>>> import numpy as np
>>> np.set_printoptions(suppress=True, linewidth=120)
>>> data = np.loadtxt("run3.csv", delimiter=",")
>>> data
array([[ -0.1,   0.9,  -1.6,  -0.3,   0.9,   0.9, -14. ,  -1.1,  -0.7],
       [ -0.9,  -2.4,  -1.4,   0.1,   0.4,   0.1,  34. ,  -1.5,  -0.1],
       [  0.6,   0.4,   0.4,  -0.1,  -0.5,  -0.4, -30. ,   1.1,   1.7],
       [  1.6,  -2.1,   0.4,   0.7,   0.1,  -1.1, -20. ,   0.7,  -0.5],
       [ -0.2,  -1.1,   1.7,   0.4,   0.1,  -0.5,   8. ,   1.3,  -0.8],
       [ -1.4,  -0.1,  -0.2,   0.5,   2.8,   0.7, -16. ,   1.5,   0.1]])
>>> vec = np.array([-1, -2, 0, -3, 1, 1, 1, -2, -1])
>>> h1 = np.maximum(data @ vec, 0)
>>> print(np.maximum(data @ vec, 0) - np.maximum(-data @ vec, 0))
[-10.1  43.  -35.9 -21.4   7.  -15.5]
>>> data * (h1 > 1e-9)[:, None]
array([[-0. ,  0. , -0. , -0. ,  0. ,  0. , -0. , -0. , -0. ],
       [-0.9, -2.4, -1.4,  0.1,  0.4,  0.1, 34. , -1.5, -0.1],
       [ 0. ,  0. ,  0. , -0. , -0. , -0. , -0. ,  0. ,  0. ],
       [ 0. , -0. ,  0. ,  0. ,  0. , -0. , -0. ,  0. , -0. ],
       [-0.2, -1.1,  1.7,  0.4,  0.1, -0.5,  8. ,  1.3, -0.8],
       [-0. , -0. , -0. ,  0. ,  0. ,  0. , -0. ,  0. ,  0. ]])
>>> U, sig, Vh = np.linalg.svd(data)
>>> np.argmax(sig[:-1] / (sig[1:] + 1e-6)) + 1
np.int64(1)
>>> other = U[:, :1] @ np.diag(sig[:1]) @ Vh[:1]
>>> np.linalg.matrix_rank(other)
np.int64(1)
>>> np.round(np.linalg.norm(data - other) / np.linalg.norm(data), 3)
np.float64(0.122)
>>> round(float(np.abs(data - other).max()), 3)
2.639
